$ python -q
>>> import numpy as np
>>> np.set_printoptions(precision=2, suppress=True, linewidth=200)
>>> arr = np.load("w.npy")
>>> print(arr)
[[ 3  2  0  0]
 [-2 -2  0  0]
 [ 0  0  3  2]
 [ 0  0 -2 -2]]
>>> print(np.allclose(arr @ arr.T, arr.T @ arr))
False
>>> print(np.trace(arr))
2
>>> print((arr - arr.T) / 2)
[[ 0.  2.  0.  0.]
 [-2.  0.  0.  0.]
 [ 0.  0.  0.  2.]
 [ 0.  0. -2.  0.]]
>>> print(np.sort(np.abs(np.linalg.eigvals(arr))))
[1. 1. 2. 2.]
>>> np.linalg.determinant(arr)
Traceback (most recent call last):
  File "<python-input-8>", line 1, in <module>
    np.linalg.determinant(arr)
    ^^^^^^^^^^^^^^^^^^^^^
AttributeError: module 'numpy.linalg' has no attribute 'determinant'
>>> print(round(np.linalg.det(arr), 2))
4.0
>>> print(np.linalg.matrix_power(arr, 3))
[[11  6  0  0]
 [-6 -4  0  0]
 [ 0  0 11  6]
 [ 0  0 -6 -4]]
>>> arr.inv()
Traceback (most recent call last):
  File "<python-input-11>", line 1, in <module>
    arr.inv()
    ^^^^^^^
AttributeError: 'numpy.ndarray' object has no attribute 'inv'
>>> print(np.allclose(arr, arr.T))
False
>>> print(np.round(np.abs(np.linalg.eigvals(arr)).max(), 2))
2.0
>>> print(arr - arr[0])
[[ 0  0  0  0]
 [-5 -4  0  0]
 [-3 -2  3  2]
 [-3 -2 -2 -2]]
>>> print(arr.mean(axis=0))
[0.25 0.   0.25 0.  ]
>>> print(arr.sum(axis=0))
[1 0 1 0]
>>> print(np.linalg.svd(arr, compute_uv=False))
[4.56 4.56 0.44 0.44]
>>> print(np.linalg.matrix_rank(arr))
4
>>> print(arr.shape)
(4, 4)
>>> cov = arr.T @ arr
>>> print(np.allclose(cov, cov.T))
True
>>> print(np.trace(cov), (arr ** 2).sum())
42 42
>>> print(np.linalg.svd(arr, compute_uv=False) ** 2)
[20.81 20.81  0.19  0.19]
>>> A = np.array([[0, 4, 3, 4, 2, 2],
...     [0, 0, -2, 5, -2, -5],
...     [0, 0, 0, -5, 2, -4],
...     [0, 0, 0, 0, 1, 0],
...     [0, 0, 0, 0, 0, 0],
...     [0, 0, 0, 0, 0, 0]])
>>> print(A)
[[ 0  4  3  4  2  2]
 [ 0  0 -2  5 -2 -5]
 [ 0  0  0 -5  2 -4]
 [ 0  0  0  0  1  0]
 [ 0  0  0  0  0  0]
 [ 0  0  0  0  0  0]]
>>> Uu, sv, Vt = np.linalg.svd(A)
>>> V = Vt[:(sv > 1e-8).sum()]
>>> rng = np.random.default_rng(14)
>>> x0 = A[0] + 5 * A[4] + rng.integers(2) * np.eye(6)[4]
>>> print(x0)
[0. 4. 3. 4. 2. 2.]
>>> print(np.allclose(V.T @ V @ x0, x0))
True
>>> print(round(float(np.linalg.norm(x0 - V.T @ V @ x0)), 2))
0.0
>>> print(np.round(V.T @ V, 2) + 0)
[[ 0.    0.    0.    0.    0.    0.  ]
 [ 0.    0.62  0.47  0.08  0.   -0.1 ]
 [ 0.    0.47  0.43 -0.1   0.    0.13]
 [ 0.    0.08 -0.1   0.98  0.    0.02]
 [ 0.    0.    0.    0.    1.    0.  ]
 [ 0.   -0.1   0.13  0.02  0.    0.97]]
